$ python3 -q
>>> import numpy as np
>>> import numpy.linalg as la
>>> np.set_printoptions(precision=2, suppress=True, linewidth=200, floatmode="fixed")
>>> rd = lambda a: np.round(a, 2) + 0
>>> M = np.load("test0.npy")
>>> M
array([[ 0.00, -1.00,  0.00,  0.00],
       [-1.00,  0.00,  0.00,  0.00],
       [ 0.00,  0.00,  0.00,  0.00],
       [ 0.00,  0.00,  0.00,  0.00]])
>>> rank = la.matrix_rank(M)
>>> rank
np.int64(2)
>>> null = la.svd(M)[2][rank:].T
>>> np.allclose(M @ null, 0)
True
>>> M @ null
array([[0.00, 0.00],
       [0.00, 0.00],
       [0.00, 0.00],
       [0.00, 0.00]])
>>> null.shape
(4, 2)
>>> print([int(la.matrix_rank(M[:i])) for i in range(1, len(M) + 1)])
[1, 2, 2, 2]
>>> M @ M
array([[1.00, 0.00, 0.00, 0.00],
       [0.00, 1.00, 0.00, 0.00],
       [0.00, 0.00, 0.00, 0.00],
       [0.00, 0.00, 0.00, 0.00]])
>>> (la.matrix_power((M != 0) + (M.T != 0) + np.eye(4), 4) > 0).astype(int)
array([[1, 1, 0, 0],
       [1, 1, 0, 0],
       [0, 0, 1, 0],
       [0, 0, 0, 1]])
>>> print(np.all(la.eigvalsh(M) > 0))
False
>>> rng = np.random.default_rng(4152)
>>> lab = rng.permutation(4)
>>> lab
array([3, 0, 2, 1])
>>> B = M[lab][:, lab]
>>> np.diag(B)
array([0.00, 0.00, 0.00, 0.00])
>>> np.trace(B)
np.float64(0.0)
>>> np.allclose(B, M)
False
>>> rd(np.sort(np.abs(la.eigvals(B))))
array([0.00, 0.00, 1.00, 1.00])
>>> print(rd(la.det(B)), rd(la.det(M[lab])))
0.0 0.0
>>> rd(la.det(M.T))
np.float64(0.0)
>>> print(rd(la.det(2 * M)), rd(la.det(M)))
0.0 0.0
>>> rd(la.eigvals(M))
array([ 1.00, -1.00,  0.00,  0.00])
>>> feats = np.loadtxt("x.csv", delimiter=",")
>>> feats
array([[ 1.00,  2.00, -1.00, -3.00, -3.00,  0.00, -2.00, -2.00, -2.00,  1.00],
       [ 2.00,  1.00,  2.00, -1.00, -3.00, -3.00,  0.00, -2.00, -2.00, -2.00],
       [-1.00,  2.00,  1.00,  2.00, -1.00, -3.00, -3.00,  0.00, -2.00, -2.00],
       [-3.00, -1.00,  2.00,  1.00,  2.00, -1.00, -3.00, -3.00,  0.00, -2.00],
       [-3.00, -3.00, -1.00,  2.00,  1.00,  2.00, -1.00, -3.00, -3.00,  0.00],
       [ 0.00, -3.00, -3.00, -1.00,  2.00,  1.00,  2.00, -1.00, -3.00, -3.00],
       [-2.00,  0.00, -3.00, -3.00, -1.00,  2.00,  1.00,  2.00, -1.00, -3.00],
       [-2.00, -2.00,  0.00, -3.00, -3.00, -1.00,  2.00,  1.00,  2.00, -1.00],
       [-2.00, -2.00, -2.00,  0.00, -3.00, -3.00, -1.00,  2.00,  1.00,  2.00],
       [ 1.00, -2.00, -2.00, -2.00,  0.00, -3.00, -3.00, -1.00,  2.00,  1.00]])
>>> vals, vecs = la.eigh(feats)
>>> (vals > 1e-8).sum(), (vals < -1e-8).sum()
(np.int64(4), np.int64(6))
>>> rd(la.eigvalsh(feats + 3 * np.eye(10)))
array([-5.24, -2.06, -1.35, -1.27,  2.41,  2.96,  8.80, 10.56, 12.43, 12.76])
>>> rd(vecs.T @ feats @ vecs)
array([[-8.24,  0.00,  0.00,  0.00,  0.00,  0.00,  0.00,  0.00,  0.00,  0.00],
       [ 0.00, -5.06,  0.00,  0.00,  0.00,  0.00,  0.00,  0.00,  0.00,  0.00],
       [ 0.00,  0.00, -4.35,  0.00,  0.00,  0.00,  0.00,  0.00,  0.00,  0.00],
       [ 0.00,  0.00,  0.00, -4.27,  0.00,  0.00,  0.00,  0.00,  0.00,  0.00],
       [ 0.00,  0.00,  0.00,  0.00, -0.59,  0.00,  0.00,  0.00,  0.00,  0.00],
       [ 0.00,  0.00,  0.00,  0.00,  0.00, -0.04,  0.00,  0.00,  0.00,  0.00],
       [ 0.00,  0.00,  0.00,  0.00,  0.00,  0.00,  5.80,  0.00,  0.00,  0.00],
       [ 0.00,  0.00,  0.00,  0.00,  0.00,  0.00,  0.00,  7.56,  0.00,  0.00],
       [ 0.00,  0.00,  0.00,  0.00,  0.00,  0.00,  0.00,  0.00,  9.43,  0.00],
       [ 0.00,  0.00,  0.00,  0.00,  0.00,  0.00,  0.00,  0.00,  0.00,  9.76]])
>>> rd(la.eigvalsh(feats @ feats))
array([ 0.00,  0.35, 18.27, 18.91, 25.58, 33.65, 57.20, 67.91, 88.97, 95.17])
>>> m1 = np.loadtxt("a.csv", delimiter=",")
>>> print(m1)
[[ 15.43  16.89 -21.81 -15.42 -18.78   0.12 -11.40 -19.16 -21.25]
 [ 15.33  15.93 -19.75 -14.92 -20.63   0.86  -9.94 -20.15 -19.59]
 [ 14.80  14.71 -20.26 -13.90 -21.14  -0.53 -11.14 -20.46 -18.95]
 [ 15.86  15.29 -19.37 -15.47 -19.34  -0.49  -8.93 -19.10 -20.96]
 [ 15.11  16.35 -20.02 -15.08 -19.24   1.50  -8.29 -21.44 -19.10]
 [ 17.25  15.22 -20.97 -14.63 -20.17  -0.10 -10.23 -19.74 -19.47]
 [ 14.62  14.51 -19.99 -13.47 -19.48  -0.93 -10.64 -20.54 -19.56]
 [ 15.91  15.05 -21.07 -13.71 -20.71   0.11  -8.78 -20.70 -19.77]
 [ 13.20  13.90 -18.67 -14.21 -19.85  -0.22 -10.33 -22.06 -21.12]
 [ 14.09  13.42 -21.34 -14.68 -18.78  -1.03 -10.87 -20.40 -19.88]
 [ 16.21  13.14 -20.39 -14.83 -19.93   2.49 -11.18 -20.96 -18.69]
 [ 14.79  14.25 -20.79 -15.23 -20.71   1.88  -9.27 -20.51 -18.35]
 [ 14.92  16.46 -19.40 -15.59 -20.03   2.22 -10.29 -19.16 -18.70]
 [ 14.45  14.00 -20.43 -14.26 -19.33  -0.24  -9.77 -19.42 -20.75]
 [ 14.54  15.62 -19.61 -13.62 -19.17  -0.04  -8.63 -18.56 -20.47]
 [ 15.42  16.24 -20.00 -16.22 -20.52  -0.64 -10.30 -20.80 -20.40]
 [ 13.79  14.41 -20.16 -13.30 -20.49   1.85 -10.52 -20.32 -22.03]
 [ 15.64  15.41 -21.18 -14.34 -20.40   0.44  -9.53 -19.74 -21.24]
 [ 14.22  16.32 -18.96 -13.96 -21.13  -0.78 -11.17 -20.51 -19.36]
 [ 14.70  15.90 -20.16 -12.55 -17.85  -0.53  -9.94 -21.84 -22.14]
 [ 15.58  16.35 -20.02 -14.24 -21.40  -1.56 -11.81 -18.19 -21.20]
 [ 14.65  15.07 -21.03 -13.66 -19.83   2.35  -9.43 -18.91 -19.55]
 [ 13.27  16.23 -21.44 -14.24 -20.77  -1.63  -9.89 -18.99 -21.62]
 [ 13.62  16.14 -19.73 -14.81 -20.01  -1.51  -9.57 -21.10 -20.64]
 [ 15.82  15.29 -20.61 -14.71 -20.03  -0.26 -10.62 -19.95 -20.69]
 [ 13.93  15.15 -20.95 -16.35 -19.28   1.47  -8.04 -19.86 -20.32]
 [ 14.45  12.91 -20.87 -15.69 -20.39  -0.20  -8.93 -21.00 -18.67]
 [ 14.94  12.79 -20.29 -14.58 -20.34  -1.03  -9.39 -20.87 -20.33]
 [ 14.30  13.39 -20.08 -16.51 -19.67   2.09 -10.15 -20.79 -18.48]
 [ 13.61  14.68 -18.74 -15.21 -19.04   0.60  -8.86 -19.98 -20.25]
 [ 14.70  16.23 -17.97 -16.09 -19.07  -1.33 -10.55 -18.95 -20.01]
 [ 13.91  17.39 -18.68 -15.75 -20.57  -0.45  -9.67 -20.34 -19.73]
 [ 16.17  14.64 -20.49 -13.83 -20.26  -0.04 -10.83 -20.07 -20.63]
 [ 15.96  14.08 -22.40 -16.57 -20.39   0.68 -10.14 -19.66 -19.63]
 [ 15.67  14.71 -18.71 -15.33 -18.96   0.17  -8.74 -22.03 -20.63]
 [ 15.75  13.93 -20.64 -13.87 -19.84  -0.60 -10.84 -20.96 -21.00]
 [ 14.76  14.17 -20.20 -14.64 -21.21  -0.24 -11.02 -20.36 -20.84]
 [ 14.82  15.15 -19.98 -13.49 -21.18   0.28 -10.99 -19.51 -20.99]
 [ 15.09  14.46 -18.79 -15.96 -19.61   2.05  -9.71 -21.49 -19.11]
 [ 17.41  14.04 -18.82 -15.95 -19.03   1.70 -11.39 -19.39 -19.98]
 [ 16.02  14.70 -18.85 -15.24 -19.57   1.32  -9.25 -19.95 -19.82]]
>>> cen = m1 - m1.mean(axis=0)
>>> vecs = la.svd(cen)[2][:1]
>>> B = cen - cen @ vecs.T @ vecs
>>> rd(np.cov(cen @ vecs.T, rowvar=False))
np.float64(2.28)
>>> rd(la.norm(B) / la.norm(cen))
np.float64(0.86)
>>> rd((cen @ vecs.T).std(axis=0))
array([1.49])
>>> lab = m1[:, 2] > np.median(m1[:, 2])
>>> u = m1[lab].mean(axis=0) - m1[~lab].mean(axis=0)
>>> np.argsort(-np.abs(u).round(6), kind="stable")
array([2, 1, 3, 8, 0, 4, 6, 7, 5])
>>> print(((m1 - m1.mean(axis=0)) @ u > 0).astype(int))
[0 1 0 1 1 0 0 0 1 0 0 0 1 0 1 1 0 0 1 0 1 0 0 1 0 1 0 0 1 1 1 1 0 0 1 0 0 0 1 1 1]
>>> lab.astype(int)
array([0, 1, 0, 1, 1, 0, 1, 0, 1, 0, 0, 0, 1, 0, 1, 1, 0, 0, 1, 0, 1, 0, 0, 1, 0, 0, 0, 0, 1, 1, 1, 1, 0, 0, 1, 0, 0, 1, 1, 1, 1])
>>> J = np.loadtxt("data.csv", delimiter=",")
>>> rd(J)
array([[ 0.89,  0.18, -0.18, -0.18, -0.04, -0.04,  0.11,  0.11,  0.18,  0.04,  0.18, -0.11],
       [ 0.18,  0.70,  0.30,  0.30,  0.06,  0.06, -0.18, -0.18, -0.30, -0.06, -0.30,  0.18],
       [-0.18,  0.30,  0.70, -0.30, -0.06, -0.06,  0.18,  0.18,  0.30,  0.06,  0.30, -0.18],
       [-0.18,  0.30, -0.30,  0.70, -0.06, -0.06,  0.18,  0.18,  0.30,  0.06,  0.30, -0.18],
       [-0.04,  0.06, -0.06, -0.06,  0.99, -0.01,  0.04,  0.04,  0.06,  0.01,  0.06, -0.04],
       [-0.04,  0.06, -0.06, -0.06, -0.01,  0.99,  0.04,  0.04,  0.06,  0.01,  0.06, -0.04],
       [ 0.11, -0.18,  0.18,  0.18,  0.04,  0.04,  0.89, -0.11, -0.18, -0.04, -0.18,  0.11],
       [ 0.11, -0.18,  0.18,  0.18,  0.04,  0.04, -0.11,  0.89, -0.18, -0.04, -0.18,  0.11],
       [ 0.18, -0.30,  0.30,  0.30,  0.06,  0.06, -0.18, -0.18,  0.70, -0.06, -0.30,  0.18],
       [ 0.04, -0.06,  0.06,  0.06,  0.01,  0.01, -0.04, -0.04, -0.06,  0.99, -0.06,  0.04],
       [ 0.18, -0.30,  0.30,  0.30,  0.06,  0.06, -0.18, -0.18, -0.30, -0.06,  0.70,  0.18],
       [-0.11,  0.18, -0.18, -0.18, -0.04, -0.04,  0.11,  0.11,  0.18,  0.04,  0.18,  0.89]])
>>> vals, vecs = la.eigh(J)
>>> np.unique(vals.round(6) + 0, return_counts=True)[1]
array([ 1, 11])
>>> rd(vecs.T @ J @ vecs)
array([[-1.00,  0.00,  0.00,  0.00,  0.00,  0.00,  0.00,  0.00,  0.00,  0.00,  0.00,  0.00],
       [ 0.00,  1.00,  0.00,  0.00,  0.00,  0.00,  0.00,  0.00,  0.00,  0.00,  0.00,  0.00],
       [ 0.00,  0.00,  1.00,  0.00,  0.00,  0.00,  0.00,  0.00,  0.00,  0.00,  0.00,  0.00],
       [ 0.00,  0.00,  0.00,  1.00,  0.00,  0.00,  0.00,  0.00,  0.00,  0.00,  0.00,  0.00],
       [ 0.00,  0.00,  0.00,  0.00,  1.00,  0.00,  0.00,  0.00,  0.00,  0.00,  0.00,  0.00],
       [ 0.00,  0.00,  0.00,  0.00,  0.00,  1.00,  0.00,  0.00,  0.00,  0.00,  0.00,  0.00],
       [ 0.00,  0.00,  0.00,  0.00,  0.00,  0.00,  1.00,  0.00,  0.00,  0.00,  0.00,  0.00],
       [ 0.00,  0.00,  0.00,  0.00,  0.00,  0.00,  0.00,  1.00,  0.00,  0.00,  0.00,  0.00],
       [ 0.00,  0.00,  0.00,  0.00,  0.00,  0.00,  0.00,  0.00,  1.00,  0.00,  0.00,  0.00],
       [ 0.00,  0.00,  0.00,  0.00,  0.00,  0.00,  0.00,  0.00,  0.00,  1.00,  0.00,  0.00],
       [ 0.00,  0.00,  0.00,  0.00,  0.00,  0.00,  0.00,  0.00,  0.00,  0.00,  1.00,  0.00],
       [ 0.00,  0.00,  0.00,  0.00,  0.00,  0.00,  0.00,  0.00,  0.00,  0.00,  0.00,  1.00]])
>>> print((vals > 1e-8).sum(), (vals < -1e-8).sum())
11 1
>>> rd(la.eigvalsh(J @ J))
array([1.00, 1.00, 1.00, 1.00, 1.00, 1.00, 1.00, 1.00, 1.00, 1.00, 1.00, 1.00])
>>> rd(vecs @ np.diag(vals) @ vecs.T)
array([[ 0.89,  0.18, -0.18, -0.18, -0.04, -0.04,  0.11,  0.11,  0.18,  0.04,  0.18, -0.11],
       [ 0.18,  0.70,  0.30,  0.30,  0.06,  0.06, -0.18, -0.18, -0.30, -0.06, -0.30,  0.18],
       [-0.18,  0.30,  0.70, -0.30, -0.06, -0.06,  0.18,  0.18,  0.30,  0.06,  0.30, -0.18],
       [-0.18,  0.30, -0.30,  0.70, -0.06, -0.06,  0.18,  0.18,  0.30,  0.06,  0.30, -0.18],
       [-0.04,  0.06, -0.06, -0.06,  0.99, -0.01,  0.04,  0.04,  0.06,  0.01,  0.06, -0.04],
       [-0.04,  0.06, -0.06, -0.06, -0.01,  0.99,  0.04,  0.04,  0.06,  0.01,  0.06, -0.04],
       [ 0.11, -0.18,  0.18,  0.18,  0.04,  0.04,  0.89, -0.11, -0.18, -0.04, -0.18,  0.11],
       [ 0.11, -0.18,  0.18,  0.18,  0.04,  0.04, -0.11,  0.89, -0.18, -0.04, -0.18,  0.11],
       [ 0.18, -0.30,  0.30,  0.30,  0.06,  0.06, -0.18, -0.18,  0.70, -0.06, -0.30,  0.18],
       [ 0.04, -0.06,  0.06,  0.06,  0.01,  0.01, -0.04, -0.04, -0.06,  0.99, -0.06,  0.04],
       [ 0.18, -0.30,  0.30,  0.30,  0.06,  0.06, -0.18, -0.18, -0.30, -0.06,  0.70,  0.18],
       [-0.11,  0.18, -0.18, -0.18, -0.04, -0.04,  0.11,  0.11,  0.18,  0.04,  0.18,  0.89]])
>>> rd(vals)
array([-1.00,  1.00,  1.00,  1.00,  1.00,  1.00,  1.00,  1.00,  1.00,  1.00,  1.00,  1.00])
>>> u, r1 = J[7], J[2]
>>> print(u @ r1)
0.0
>>> pr = (u @ r1) / (u @ u) * u
>>> (r1 - pr) @ u
np.float64(0.0)
>>> print(la.matrix_rank(np.outer(u, r1)))
1
